$ python3 -q
>>> import numpy as np
>>> np.set_printoptions(precision=2, suppress=True, linewidth=100, floatmode="fixed")
>>> def tidy(a):
...     return np.round(a, 2) + 0
... 
>>> X = np.load("out17.npy")
>>> X
array([[0, 1, 1, 2, 1, 3, 0, 3, 0],
       [0, 2, 2, 3, 1, 1, 1, 1, 1],
       [0, 0, 1, 0, 3, 0, 1, 1, 1],
       [0, 0, 0, 3, 0, 0, 3, 3, 1],
       [0, 0, 0, 0, 3, 1, 3, 0, 0],
       [0, 0, 0, 0, 0, 3, 0, 1, 0],
       [0, 0, 0, 0, 0, 0, 1, 2, 2],
       [0, 0, 0, 0, 0, 0, 0, 1, 0],
       [0, 0, 0, 0, 0, 0, 0, 0, 1]])
>>> rng = np.random.default_rng(9296)
>>> idx = rng.permutation(9)
>>> idx
array([4, 0, 1, 3, 8, 7, 2, 5, 6])
>>> B = X[idx][:, idx]
>>> np.trace(B)
np.int64(15)
>>> np.diag(B)
array([3, 0, 2, 3, 1, 1, 1, 3, 1])
>>> W0 = np.load("arr.npy")
>>> W0
array([[ 1.99,  0.93,  2.91,  2.15,  1.02, -0.04,  0.01],
       [ 2.02,  1.08,  3.18,  1.87,  0.92, -0.05, -0.17],
       [ 2.11,  0.96,  2.93,  1.99,  1.12,  0.08, -0.08],
       [ 1.96,  0.99,  3.07,  1.85,  1.02,  0.20,  0.09],
       [ 2.04,  1.06,  3.06,  2.14,  1.09, -0.13,  0.08],
       [ 2.03,  0.97,  3.01,  2.06,  0.96, -0.10, -0.04],
       [ 1.97,  1.04,  2.99,  1.95,  1.08,  0.04,  0.03],
       [ 2.08,  0.86,  2.95,  2.07,  0.72,  0.09,  0.04],
       [ 2.89, -0.17,  3.16,  2.00,  2.02, -0.14,  0.77],
       [ 3.10, -0.01,  2.97,  1.92,  2.19,  0.13,  0.93],
       [ 3.03,  0.29,  3.04,  2.08,  1.98, -0.09,  0.87],
       [ 2.91,  0.12,  2.89,  1.95,  1.92,  0.20,  1.02],
       [ 2.91, -0.08,  2.91,  2.16,  2.01, -0.22,  1.18],
       [ 3.02, -0.14,  3.11,  2.13,  2.29,  0.05,  1.02],
       [ 3.01, -0.09,  2.90,  2.13,  1.97,  0.11,  1.16],
       [ 3.04,  0.01,  2.95,  2.00,  2.06,  0.08,  0.98],
       [ 2.95,  1.99,  1.89,  0.02,  3.15,  1.92,  0.16],
       [ 2.92,  2.09,  2.12, -0.08,  3.00,  2.02, -0.11],
       [ 2.92,  1.97,  2.11,  0.01,  3.05,  2.07, -0.11],
       [ 3.15,  2.07,  2.06, -0.07,  2.96,  2.13,  0.03],
       [ 3.00,  1.88,  2.10,  0.12,  3.03,  1.88, -0.04],
       [ 2.92,  1.92,  2.04,  0.20,  3.15,  1.94,  0.04],
       [ 2.87,  2.00,  1.99,  0.13,  2.95,  1.85, -0.14],
       [ 2.91,  2.01,  1.90,  0.19,  2.86,  2.12,  0.02]])
>>> X @ X
array([[ 0,  2,  3,  9,  7, 11, 11, 14,  4],
       [ 0,  4,  6, 15, 11,  6, 17, 17, 10],
       [ 0,  0,  1,  0, 12,  3, 11,  4,  4],
       [ 0,  0,  0,  9,  0,  0, 12, 18, 10],
       [ 0,  0,  0,  0,  9,  6, 12,  7,  6],
       [ 0,  0,  0,  0,  0,  9,  0,  4,  0],
       [ 0,  0,  0,  0,  0,  0,  1,  4,  4],
       [ 0,  0,  0,  0,  0,  0,  0,  1,  0],
       [ 0,  0,  0,  0,  0,  0,  0,  0,  1]])
>>> tidy(np.sort(np.abs(np.linalg.eigvals(X))))
array([0.00, 1.00, 1.00, 1.00, 1.00, 2.00, 3.00, 3.00, 3.00])
>>> np.allclose(X @ X.T, X.T @ X)
False
>>> np.allclose(X, X.T)
False
>>> np.linalg.matrix_power(X, 3)
array([[  0,   4,   7,  33,  32,  42,  64,  79,  40],
       [  0,   8,  14,  57,  55,  33, 105, 112,  69],
       [  0,   0,   1,   0,  39,  21,  48,  30,  27],
       [  0,   0,   0,  27,   0,   0,  39,  69,  43],
       [  0,   0,   0,   0,  27,  27,  39,  37,  30],
       [  0,   0,   0,   0,   0,  27,   0,  13,   0],
       [  0,   0,   0,   0,   0,   0,   1,   6,   6],
       [  0,   0,   0,   0,   0,   0,   0,   1,   0],
       [  0,   0,   0,   0,   0,   0,   0,   0,   1]])
>>> tidy(np.abs(np.linalg.eigvals(X)).max())
np.float64(3.0)
